$ python -q
>>> import numpy as np
>>> np.set_printoptions(precision=1, suppress=True, linewidth=120)
>>> mat = np.load("case16.npy")
>>> mat
array([[  8,   0,   0,   6,  -8,   0,   0,  -4,  -2,   4,   0,   0,   0,  -2,  -4,   0],
       [  0,   7,  -1,  -2,   4,  -3,  -5,   3,   5,  -1,   2,   2,  -4,  -1,  -4,   4],
       [  0,  -1,  10,   2,   2,   4,   7,   1,   0,   5,   7,  -8,   4,   1,   4,  -4],
       [  6,  -2,   2,   7,  -8,   3,   1,  -6,  -4,   5,   2,   2,   5,  -4,   2,  -5],
       [ -8,   4,   2,  -8,  12,  -2,   0,   8,   6,  -4,   2,  -4,  -4,   4,   0,   4],
       [  0,  -3,   4,   3,  -2,   4,   3,  -3,  -3,   3,   3,   0,   6,  -2,   6,  -6],
       [  0,  -5,   7,   1,   0,   3,   9,   1,  -2,   3,   2, -10,   2,   4,   2,  -2],
       [ -4,   3,   1,  -6,   8,  -3,   1,   7,   5,  -3,   0,  -6,  -6,   5,  -4,   6],
       [ -2,   5,   0,  -4,   6,  -3,  -2,   5,   5,  -2,   1,  -2,  -5,   2,  -4,   5],
       [  4,  -1,   5,   5,  -4,   3,   3,  -3,  -2,   5,   4,  -2,   4,  -2,   2,  -4],
       [  0,   2,   7,   2,   2,   3,   2,   0,   1,   4,   7,  -2,   4,  -2,   4,  -4],
       [  0,   2,  -8,   2,  -4,   0, -10,  -6,  -2,  -2,  -2,  16,   4,  -8,   4,  -4],
       [  0,  -4,   4,   5,  -4,   6,   2,  -6,  -5,   4,   4,   4,  10,  -5,  10, -10],
       [ -2,  -1,   1,  -4,   4,  -2,   4,   5,   2,  -2,  -2,  -8,  -5,   6,  -4,   5],
       [ -4,  -4,   4,   2,   0,   6,   2,  -4,  -4,   2,   4,   4,  10,  -4,  12, -10],
       [  0,   4,  -4,  -5,   4,  -6,  -2,   6,   5,  -4,  -4,  -4, -10,   5, -10,  10]])
>>> rk = np.linalg.matrix_rank(mat)
>>> rk
np.int64(4)
>>> N = np.linalg.svd(mat)[2][rk:].T
>>> [int(np.linalg.matrix_rank(np.delete(mat, i, axis=0))) for i in range(16)]
[4, 4, 4, 4, 4, 4, 4, 4, 4, 4, 4, 4, 4, 4, 4, 4]
>>> N.shape
(16, 12)
>>> [int(np.linalg.matrix_rank(mat[:i])) for i in range(1, len(mat) + 1)]
[1, 2, 3, 4, 4, 4, 4, 4, 4, 4, 4, 4, 4, 4, 4, 4]
>>> vec = np.array([3, 0, 1, -1, -1, 1, 1, -2, 1, -3, 2, -2, -2, 0, -2, -3])
>>> mat @ vec
array([ 28,  -5,  26,  19, -18,   4,  27,  -1,  -3,  23,  11, -40,  -4,  10, -18,   4])
>>> mat @ np.ones(16)
array([ -2.,   6.,  34.,   6.,  12.,  13.,  15.,   4.,   5.,  17.,  30., -18.,  15.,  -3.,  16., -15.])
>>> np.linalg.norm(mat @ vec) <= np.linalg.norm(mat, 2) * np.linalg.norm(vec) + 1e-9
np.True_
>>> np.einsum("ij,j->i", mat, vec)
array([ 28,  -5,  26,  19, -18,   4,  27,  -1,  -3,  23,  11, -40,  -4,  10, -18,   4])
>>> U, sig, VT = np.linalg.svd(mat)
>>> np.argmax(sig[:-1] / (sig[1:] + 1e-6)) + 1
np.int64(4)
>>> A2 = U[:, :4] @ np.diag(sig[:4]) @ VT[:4]
>>> round(np.linalg.norm(mat - A2) / np.linalg.norm(mat), 1)
np.float64(0.0)
>>> np.round(np.linalg.norm(mat - A2, 2), 1), round(float(sig[4]), 1)
(np.float64(0.0), 0.0)
>>> np.linalg.matrix_rank(mat, rtol=0.05)
np.int64(4)
>>> np.linalg.lstsq(mat[:-1].T, mat[-1])[2]
np.int32(4)
>>> U, sig, VT = np.linalg.svd(mat, full_matrices=False)
>>> np.abs(VT[0])
array([0.1, 0.2, 0.1, 0.3, 0.3, 0.2, 0.1, 0.3, 0.2, 0.2, 0.1, 0.2, 0.4, 0.2, 0.3, 0.4])
>>> (sig > 1e-8).sum()
np.int64(4)
>>> np.abs(U[:, 0]).round(6).argmax()
np.int64(12)
>>> np.allclose(U * sig @ VT, mat)
True
>>> A = np.load("out13.npy")
>>> A
array([[0, 0, 0, 2, 4, 3, 1, 5, 0],
       [0, 0, 0, 0, 2, 4, 3, 1, 5],
       [0, 0, 0, 0, 0, 2, 4, 3, 1],
       [2, 0, 0, 0, 0, 0, 2, 4, 3],
       [4, 2, 0, 0, 0, 0, 0, 2, 4],
       [3, 4, 2, 0, 0, 0, 0, 0, 2],
       [1, 3, 4, 2, 0, 0, 0, 0, 0],
       [5, 1, 3, 4, 2, 0, 0, 0, 0],
       [0, 5, 1, 3, 4, 2, 0, 0, 0]])
>>> # symmetric, so the eigenvalues are real
>>> vals, vecs = np.linalg.eigh(A)
>>> round(float(vals.sum()), 1), np.trace(A)
(0.0, np.int64(0))
>>> np.unique(vals.round(6) + 0, return_counts=True)[1]
array([1, 1, 1, 1, 1, 1, 1, 1, 1])
>>> np.round(vecs @ np.diag(vals) @ vecs.T, 1) + 0
array([[0., 0., 0., 2., 4., 3., 1., 5., 0.],
       [0., 0., 0., 0., 2., 4., 3., 1., 5.],
       [0., 0., 0., 0., 0., 2., 4., 3., 1.],
       [2., 0., 0., 0., 0., 0., 2., 4., 3.],
       [4., 2., 0., 0., 0., 0., 0., 2., 4.],
       [3., 4., 2., 0., 0., 0., 0., 0., 2.],
       [1., 3., 4., 2., 0., 0., 0., 0., 0.],
       [5., 1., 3., 4., 2., 0., 0., 0., 0.],
       [0., 5., 1., 3., 4., 2., 0., 0., 0.]])
>>> np.round(vecs.T @ vecs, 1) + 0
array([[1., 0., 0., 0., 0., 0., 0., 0., 0.],
       [0., 1., 0., 0., 0., 0., 0., 0., 0.],
       [0., 0., 1., 0., 0., 0., 0., 0., 0.],
       [0., 0., 0., 1., 0., 0., 0., 0., 0.],
       [0., 0., 0., 0., 1., 0., 0., 0., 0.],
       [0., 0., 0., 0., 0., 1., 0., 0., 0.],
       [0., 0., 0., 0., 0., 0., 1., 0., 0.],
       [0., 0., 0., 0., 0., 0., 0., 1., 0.],
       [0., 0., 0., 0., 0., 0., 0., 0., 1.]])
>>> vals
array([-9.7, -7.6, -3.8, -2. , -0.5,  1.2,  3.9,  5.5, 13. ])
>>> np.linalg.eigvalsh(A + -2 * np.eye(9))
array([-11.7,  -9.6,  -5.8,  -4. ,  -2.5,  -0.8,   1.9,   3.5,  11. ])
>>> np.all(np.linalg.eigvalsh(A) > 0)
np.False_
>>> [round(float(np.linalg.det(A[:i, :i])), 2) + 0 for i in range(1, 10)]
[0.0, 0.0, 0.0, 0.0, 0.0, -64.0, 640.0, -5104.0, -85184.0]
>>> K = np.array([[-0.4, -0.5, -1.1, -0.1, -0.7, -0.8, 0.8, -0.6],
...     [0.0, 0.3, 1.7, -0.1, 0.0, -1.2, -1.2, 2.1],
...     [0.7, -0.2, -1.2, 1.5, 0.2, -1.1, 1.5, 0.3],
...     [-0.1, 0.7, -0.1, 0.0, -1.1, -1.7, 0.9, -1.2],
...     [1.1, -0.6, 0.9, -0.7, 0.0, 0.9, -1.0, -1.1],
...     [1.1, 0.8, -0.5, 1.6, -1.0, -0.6, -1.7, -0.8],
...     [-1.5, 0.3, -0.9, -0.1, 0.2, 0.4, 0.6, -0.3],
...     [1.0, -0.4, -0.5, -0.1, 0.9, -1.1, 1.7, -0.7],
...     [0.6, 0.1, 0.7, -0.2, 1.6, -0.2, -1.1, -0.9],
...     [-0.3, 0.8, -0.8, 0.9, 1.0, -1.9, -1.2, -0.5]])
>>> rng = np.random.default_rng(183)
>>> K[6] = K[7] + 0.3 * rng.normal(size=8)
>>> K
array([[-0.4, -0.5, -1.1, -0.1, -0.7, -0.8,  0.8, -0.6],
       [ 0. ,  0.3,  1.7, -0.1,  0. , -1.2, -1.2,  2.1],
       [ 0.7, -0.2, -1.2,  1.5,  0.2, -1.1,  1.5,  0.3],
       [-0.1,  0.7, -0.1,  0. , -1.1, -1.7,  0.9, -1.2],
       [ 1.1, -0.6,  0.9, -0.7,  0. ,  0.9, -1. , -1.1],
       [ 1.1,  0.8, -0.5,  1.6, -1. , -0.6, -1.7, -0.8],
       [ 1.4, -0.3, -0.2,  0.3,  0.8, -1.7,  1.1, -0.2],
       [ 1. , -0.4, -0.5, -0.1,  0.9, -1.1,  1.7, -0.7],
       [ 0.6,  0.1,  0.7, -0.2,  1.6, -0.2, -1.1, -0.9],
       [-0.3,  0.8, -0.8,  0.9,  1. , -1.9, -1.2, -0.5]])
>>> proj = K @ np.linalg.solve(K.T @ K, K.T)
>>> round(float(np.trace(proj)), 1)
8.0
>>> arr = np.load("x.npy")
>>> arr
array([[ 0.2, -0.3, -0.3, -0.3, -0.6, -0.6],
       [-0.3,  0.9, -0.1, -0.1, -0.2, -0.2],
       [-0.3, -0.1,  0.9, -0.1, -0.2, -0.2],
       [-0.3, -0.1, -0.1,  0.9, -0.2, -0.2],
       [-0.6, -0.2, -0.2, -0.2,  0.6, -0.4],
       [-0.6, -0.2, -0.2, -0.2, -0.4,  0.6]])
>>> # orthonormal columns
>>> W = np.array([[0, 2, -2],
...     [1, -2, 2],
...     [1, -1, -1],
...     [-2, -1, -1],
...     [2, 2, 1],
...     [-2, 0, -2]])
>>> c = np.array([4, -5, 2])
>>> hid = np.maximum(arr @ W + c, 0)
>>> (hid > 0).astype(int)
array([[1, 0, 1],
       [1, 0, 1],
       [1, 0, 1],
       [1, 0, 1],
       [1, 0, 1],
       [1, 0, 1]])
>>> hid
array([[4. , 0. , 2.1],
       [5. , 0. , 4.9],
       [5. , 0. , 1.9],
       [2. , 0. , 1.9],
       [6. , 0. , 4.5],
       [2. , 0. , 1.5]])
>>> np.linalg.matrix_rank(hid)
np.int64(2)
>>> C = np.array([[2, 2], [0, 0], [2, 1]])
>>> W @ C
array([[-4, -2],
       [ 6,  4],
       [ 0,  1],
       [-6, -5],
       [ 6,  5],
       [-8, -6]])
>>> t3 = np.stack([arr, 3 * arr, arr[::-1]])
>>> np.round(np.einsum("bij,cij->bc", t3, t3), 1) + 0
array([[ 6., 18.,  0.],
       [18., 54.,  0.],
       [ 0.,  0.,  6.]])
>>> np.linalg.det(t3)
array([  -1., -729.,    1.])
>>> t3.sum(axis=0)
array([[ 0.3, -1.6, -1.6, -1.6, -2.6, -1.6],
       [-1.9,  3.2, -0.8, -0.8, -0.3, -1.3],
       [-1.7, -0.7,  3.3,  0.3, -1.2, -1.2],
       [-1.7, -0.7,  0.3,  3.3, -1.2, -1.2],
       [-2.6, -0.1, -1.1, -1.1,  2.2, -1.8],
       [-2. , -1.3, -1.3, -1.3, -2.1,  1.9]])
>>> np.linalg.matrix_rank(t3)
array([6, 6, 6])
>>> F = np.load("data.npy")
>>> F
array([[ 1. ,  0. ,  0. ,  0. ,  0. ,  0. ],
       [ 0. ,  1. ,  0. ,  0. ,  0. ,  0. ],
       [ 0. ,  0. ,  1. ,  0. ,  0. ,  0. ],
       [ 0. ,  0. ,  0. ,  1. ,  0. ,  0. ],
       [ 0. ,  0. ,  0. ,  0. , -0.7, -0.7],
       [ 0. ,  0. ,  0. ,  0. ,  0.7, -0.7]])
>>> # splits into 5 blocks
>>> (F != 0).astype(int)
array([[1, 0, 0, 0, 0, 0],
       [0, 1, 0, 0, 0, 0],
       [0, 0, 1, 0, 0, 0],
       [0, 0, 0, 1, 0, 0],
       [0, 0, 0, 0, 1, 1],
       [0, 0, 0, 0, 1, 1]])
>>> np.round(F @ F, 1) + 0
array([[ 1.,  0.,  0.,  0.,  0.,  0.],
       [ 0.,  1.,  0.,  0.,  0.,  0.],
       [ 0.,  0.,  1.,  0.,  0.,  0.],
       [ 0.,  0.,  0.,  1.,  0.,  0.],
       [ 0.,  0.,  0.,  0.,  0.,  1.],
       [ 0.,  0.,  0.,  0., -1.,  0.]])
>>> np.sort(np.linalg.eigvals(F).real)
array([-0.7, -0.7,  1. ,  1. ,  1. ,  1. ])
>>> np.flatnonzero(np.linalg.matrix_power((F != 0) + (F.T != 0) + np.eye(6), 6)[2])
array([2])
